>>> import numpy as np
>>> from numpy import linalg as LA
>>> np.set_printoptions(precision=4, suppress=True, linewidth=140, floatmode="fixed")
>>> rnd = lambda a: np.round(a, 4) + 0
>>> rng = np.random.default_rng(9787)
>>> ang = np.sort(rng.uniform(-2, 2, 19))
>>> K = np.c_[ang, ang ** 2, ang ** 3] @ np.array([[1, 6, -6, -2, -9, -3, -4],
...     [5, -7, -4, 1, -9, 7, 7],
...     [-4, 3, -5, 9, -7, 7, -5]])
>>> rnd(K)
array([[  47.4071,  -61.2828,   34.0716,  -60.0661,   35.8068,  -19.9673,   72.4352],
       [  43.8231,  -57.4986,   31.4288,  -54.6755,   32.8188,  -17.2218,   67.4926],
       [  33.5826,  -46.4660,   24.0397,  -39.6234,   24.5954,   -9.8567,   53.2507],
       [  24.6361,  -36.4657,   17.8164,  -27.0189,   17.8707,   -4.1738,   40.6073],
       [  18.0354,  -28.7560,   13.3951,  -18.1808,   13.2593,   -0.6224,   31.0893],
       [   0.1995,   -2.2933,    1.4755,    0.4408,    1.9673,    1.2345,    1.7774],
       [  -0.0367,   -0.9058,    0.7240,    0.2573,    1.0341,    0.4934,    0.6500],
       [  -0.0463,   -0.6527,    0.5504,    0.1957,    0.7968,    0.3516,    0.4599],
       [  -0.0466,   -0.6046,    0.5154,    0.1831,    0.7480,    0.3248,    0.4245],
       [   0.0040,    0.0233,   -0.0235,   -0.0078,   -0.0353,   -0.0116,   -0.0155],
       [   0.4668,    1.0714,   -1.7205,   -0.2980,   -2.7437,   -0.2234,   -0.6226],
       [   1.9182,    1.8428,   -9.4082,    3.2611,  -15.6865,    5.1651,   -1.2259],
       [   2.0191,    1.8958,  -11.4877,    4.8999,  -19.1641,    7.2438,   -1.4674],
       [   1.9557,    2.0380,  -16.0495,    8.9902,  -26.7352,   12.1669,   -2.1870],
       [   1.8705,    2.0960,  -17.4827,   10.3818,  -29.0991,   13.7867,   -2.4614],
       [   1.6361,    2.2278,  -20.2292,   13.1588,  -33.6116,   16.9618,   -3.0437],
       [  -0.3306,    3.1752,  -32.8475,   27.2213,  -54.1100,   32.3266,   -6.4796],
       [  -5.0624,    5.4831,  -51.9932,   50.9332,  -84.7135,   56.8926,  -13.3134],
       [  -9.4060,    7.6926,  -66.1842,   69.5688, -107.1422,   75.5882,  -19.2068]])
>>> # rank 3
>>> rank = LA.matrix_rank(K)
>>> rank
np.int64(3)
>>> N = LA.svd(K)[2][rank:].T
>>> [int(LA.matrix_rank(K[:, :j + 1])) for j in range(7)]
[1, 2, 3, 3, 3, 3, 3]
>>> [int(LA.matrix_rank(np.delete(K, i, axis=0))) for i in range(19)]
[3, 3, 3, 3, 3, 3, 3, 3, 3, 3, 3, 3, 3, 3, 3, 3, 3, 3, 3]
>>> [int(LA.matrix_rank(K[:i])) for i in range(1, len(K) + 1)]
[1, 2, 3, 3, 3, 3, 3, 3, 3, 3, 3, 3, 3, 3, 3, 3, 3, 3, 3]
>>> N.shape
(7, 4)
>>> Ac = K - K.mean(axis=0)
>>> left, sv, Vh = LA.svd(Ac, full_matrices=False)
>>> rnd((sv ** 2).sum() ** 2 / (sv ** 4).sum())
np.float64(1.2322)
>>> rnd(sv ** 2 / (sv ** 2).sum())
array([0.8952, 0.1008, 0.0040, 0.0000, 0.0000, 0.0000, 0.0000])
>>> np.abs(left[:, 0]).argmax()
np.int64(18)
>>> rnd(sv)
array([287.9124,  96.6221,  19.2077,   0.0000,   0.0000,   0.0000,   0.0000])
>>> rnd(Ac.mean(axis=0))
array([0.0000, 0.0000, 0.0000, 0.0000, 0.0000, 0.0000, 0.0000])
>>> np.abs(Vh[0]).argmax()
np.int64(4)
>>> (np.sign(left[:, 0]) == np.sign(left[0, 0])).astype(int)
array([1, 1, 1, 1, 1, 1, 1, 1, 1, 1, 1, 0, 0, 0, 0, 0, 0, 0, 0])
>>> Ac = K - K.mean(axis=0)
>>> evecs = LA.svd(Ac)[2][:3]
>>> B = Ac - Ac @ evecs.T @ evecs
>>> rnd(LA.norm(B) / LA.norm(Ac))
np.float64(0.0)
>>> rnd(np.diag(evecs.T @ evecs))
array([0.2478, 0.4242, 0.2505, 0.4994, 0.6954, 0.4851, 0.3976])
>>> LA.norm(B, axis=1).round(6).argmax()
np.int64(0)
>>> ang = np.radians(120)
>>> r_ = np.eye(7)
>>> r_[5, 5] = r_[6, 6] = np.cos(ang)
>>> r_[5, 6], r_[6, 5] = -np.sin(ang), np.sin(ang)
>>> rnd(r_)
array([[ 1.0000,  0.0000,  0.0000,  0.0000,  0.0000,  0.0000,  0.0000],
       [ 0.0000,  1.0000,  0.0000,  0.0000,  0.0000,  0.0000,  0.0000],
       [ 0.0000,  0.0000,  1.0000,  0.0000,  0.0000,  0.0000,  0.0000],
       [ 0.0000,  0.0000,  0.0000,  1.0000,  0.0000,  0.0000,  0.0000],
       [ 0.0000,  0.0000,  0.0000,  0.0000,  1.0000,  0.0000,  0.0000],
       [ 0.0000,  0.0000,  0.0000,  0.0000,  0.0000, -0.5000, -0.8660],
       [ 0.0000,  0.0000,  0.0000,  0.0000,  0.0000,  0.8660, -0.5000]])
>>> B = K @ r_.T
>>> np.allclose(K @ K.T, B @ B.T)
True
>>> rnd(LA.det(r_)), np.trace(r_)
(np.float64(1.0), np.float64(4.0))
>>> rnd(np.abs(B - K).max(axis=0))
array([  0.0000,   0.0000,   0.0000,   0.0000,   0.0000,  96.7487, 125.9451])
>>> m1 = np.load("layer12.npy")
>>> m1
array([[ 0, -3,  0,  3,  4,  0,  0,  3],
       [-3, -2, -1, -1, -1,  3, -4,  3],
       [ 0, -1,  2,  2,  0,  0,  0, -2],
       [ 3, -1,  2, -4,  1,  0, -1,  3],
       [ 4, -1,  0,  1,  4, -1, -2, -1],
       [ 0,  3,  0,  0, -1, -4,  0,  4],
       [ 0, -4,  0, -1, -2,  0,  0, -4],
       [ 3,  3, -2,  3, -1,  4, -4, -2]])
>>> left, sv, Vh = LA.svd(m1, full_matrices=False)
>>> rnd(sv / sv[0])
array([1.0000, 0.8861, 0.8454, 0.8071, 0.6630, 0.3284, 0.2609, 0.1667])
>>> rnd(np.sqrt((sv ** 2).sum())), rnd(LA.norm(m1))
(np.float64(18.2757), np.float64(18.2757))
>>> left.shape, sv.shape, Vh.shape
((8, 8), (8,), (8, 8))
>>> (sv > 1e-8).sum()
np.int64(8)
>>> np.abs(left[:, 0]).round(6).argmax()
np.int64(7)
>>> rnd(sv)
array([9.3819, 8.3132, 7.9314, 7.5723, 6.2206, 3.0811, 2.4476, 1.5637])
